% ipython --no-banner

In [1]: import numpy as np

In [2]: np.set_printoptions(precision=1, suppress=True, linewidth=160, floatmode="fixed")

In [3]: mat = np.load("m.npy")

In [4]: mat
Out[4]: 
array([[0.0, 0.0, 0.0, 1.0],
       [0.0, 0.0, 0.0, 0.0],
       [0.0, 0.0, 0.0, 0.0],
       [1.0, 0.0, 0.0, 0.0]])

In [5]: # 3 groups of indices that never mix

In [6]: (np.linalg.matrix_power((mat != 0) + (mat.T != 0) + np.eye(4), 4) > 0).astype(int)
Out[6]: 
array([[1, 0, 0, 1],
       [0, 1, 0, 0],
       [0, 0, 1, 0],
       [1, 0, 0, 1]])

In [7]: round(float(np.linalg.det(mat)), 1)
Out[7]: 0.0

In [8]: mat[:, 3] @ mat[:, 2]
Out[8]: np.float64(0.0)

In [9]: mat.T @ mat
Out[9]: 
array([[1.0, 0.0, 0.0, 0.0],
       [0.0, 0.0, 0.0, 0.0],
       [0.0, 0.0, 0.0, 0.0],
       [0.0, 0.0, 0.0, 1.0]])

In [10]: np.linalg.lstsq(mat[:-1].T, mat[-1])[2]
Out[10]: np.int32(1)

In [11]: np.abs(np.diag(np.linalg.qr(mat)[1])) > 1e-9
Out[11]: array([ True, False, False,  True])

In [12]: np.unique(mat.round(6), axis=0).shape
Out[12]: (3, 4)

In [13]: np.linalg.cond(mat) > 100
Out[13]: np.True_

In [14]: np.round(np.linalg.norm(mat, 2) / np.linalg.norm(mat), 1)
Out[14]: np.float64(0.7)

In [15]: [round(float(x), 1) for x in np.linalg.svd(mat, compute_uv=False)[:3]]
Out[15]: [1.0, 1.0, 0.0]

In [16]: np.linalg.matrix_rank(mat, rtol=0.1)
Out[16]: np.int64(2)

In [17]: np.all(np.linalg.eigvalsh(mat) > 0)
Out[17]: np.False_

In [18]: round(float(np.linalg.eigvalsh(mat).min()), 1)
Out[18]: -1.0

In [19]: M = np.load("sample15.npy")

In [20]: M
Out[20]: 
array([[3, 3, 2],
       [0, 3, 0],
       [3, 0, 2]])

In [21]: # null space of dimension 1

In [22]: round(np.linalg.norm(M, 2) / np.linalg.norm(M), 1)
Out[22]: np.float64(0.9)

In [23]: rank = np.linalg.matrix_rank(M)

In [24]: rank
Out[24]: np.int64(2)

In [25]: ns = np.linalg.svd(M)[2][rank:].T

In [26]: [int(np.linalg.matrix_rank(np.delete(M, i, axis=0))) for i in range(3)]
Out[26]: [2, 2, 2]

In [27]: np.allclose(M @ ns, 0)
Out[27]: True

In [28]: [int(np.linalg.matrix_rank(M[:, :j + 1])) for j in range(3)]
Out[28]: [1, 2, 2]

In [29]: np.round(M @ np.linalg.pinv(M) @ M, 1) + 0
Out[29]: 
array([[3.0, 3.0, 2.0],
       [0.0, 3.0, 0.0],
       [3.0, 0.0, 2.0]])

In [30]: np.allclose(M[:-1].T @ np.linalg.lstsq(M[:-1].T, M[-1])[0], M[-1])
Out[30]: True

In [31]: np.linalg.lstsq(M[:-1].T, M[-1])[2]
Out[31]: np.int32(2)

In [32]: try:
    ...:     np.linalg.inv(M)
    ...: except np.linalg.LinAlgError as e:
    ...:     print(repr(e))
    ...: 
LinAlgError('Singular matrix')

In [33]: np.abs(np.diag(np.linalg.qr(M)[1])) > 1e-9
Out[33]: array([ True,  True, False])

In [34]: feats = np.array([[-1, 2, -3], [-1, -1, -2], [3, 0, -1]])

In [35]: feats[0] = feats[1]

In [36]: feats
Out[36]: 
array([[-1, -1, -2],
       [-1, -1, -2],
       [ 3,  0, -1]])

In [37]: # rows 0 and 1 are equal

In [38]: rng = np.random.default_rng(565)

In [39]: lab = rng.permutation(3)

In [40]: lab
Out[40]: array([0, 1, 2])

In [41]: Y = feats[lab][:, lab]

In [42]: np.trace(Y)
Out[42]: np.int64(-3)

In [43]: np.linalg.matrix_rank(feats, rtol=0.1)
Out[43]: np.int64(2)

In [44]: [round(float(x), 1) for x in np.linalg.svd(feats, compute_uv=False)[:3]]
Out[44]: [3.6, 3.0, 0.0]

In [45]: np.argsort(-np.linalg.norm(feats, axis=0).round(6), kind="stable")[:3]
Out[45]: array([0, 2, 1])

In [46]: arr = np.load("out14.npy")

In [47]: arr
Out[47]: 
array([[-0.7, -0.8,  1.0],
       [-0.8, -1.0,  1.0],
       [-0.8, -0.9,  0.9],
       [-0.5, -0.8,  1.0],
       [ 0.9,  1.0, -1.0],
       [-0.9, -0.9,  0.8],
       [-0.1, -0.2,  0.5],
       [ 0.9,  0.5,  1.0],
       [-0.1, -0.1,  0.2],
       [ 0.5,  0.8, -1.0],
       [ 0.1,  0.4, -0.8],
       [ 0.0,  0.2, -0.7],
       [-0.5,  0.5, -1.0],
       [ 0.4,  0.0,  0.9],
       [-0.7, -0.8,  0.8],
       [-0.4, -0.7,  1.0],
       [-0.2, -0.7,  1.0],
       [ 0.4,  0.1,  0.8],
       [-0.4, -0.4,  0.3],
       [ 0.8,  0.7,  0.1],
       [ 0.4,  0.5, -0.8],
       [ 0.7,  0.9, -1.0],
       [ 0.1,  0.4, -0.9],
       [ 0.5,  0.5, -0.5]])

In [48]: Y = np.c_[arr[:, :2] @ np.array([[1, -4], [6, 9]]), np.array([2, 3, -3, 0, -2, 2, -2, -1, -2, 2, 3, -1, -3, 0, -1, -1, -2, 0, 1, 2, -2, 0, 2, 1])]

In [49]: Y
Out[49]: 
array([[-5.5, -4.4,  2.0],
       [-6.8, -5.8,  3.0],
       [-6.2, -4.9, -3.0],
       [-5.3, -5.2,  0.0],
       [ 6.9,  5.4, -2.0],
       [-6.3, -4.5,  2.0],
       [-1.3, -1.4, -2.0],
       [ 3.9,  0.9, -1.0],
       [-0.7, -0.5, -2.0],
       [ 5.3,  5.2,  2.0],
       [ 2.5,  3.2,  3.0],
       [ 1.2,  1.8, -1.0],
       [ 2.5,  6.5, -3.0],
       [ 0.4, -1.6,  0.0],
       [-5.5, -4.4, -1.0],
       [-4.6, -4.7, -1.0],
       [-4.4, -5.5, -2.0],
       [ 1.0, -0.7,  0.0],
       [-2.8, -2.0,  1.0],
       [ 5.0,  3.1,  2.0],
       [ 3.4,  2.9, -2.0],
       [ 6.1,  5.3,  0.0],
       [ 2.5,  3.2,  2.0],
       [ 3.5,  2.5,  1.0]])

In [50]: np.round(np.linalg.norm(Y - arr @ np.linalg.lstsq(arr, Y)[0], axis=0), 1) + 0
Out[50]: array([0.0, 0.0, 9.0])

In [51]: np.round(np.linalg.norm(np.linalg.qr(arr)[0].T @ Y, axis=0) ** 2 / ((Y ** 2).sum(axis=0) + 1e-12), 1) + 0
Out[51]: array([1.0, 1.0, 0.0])
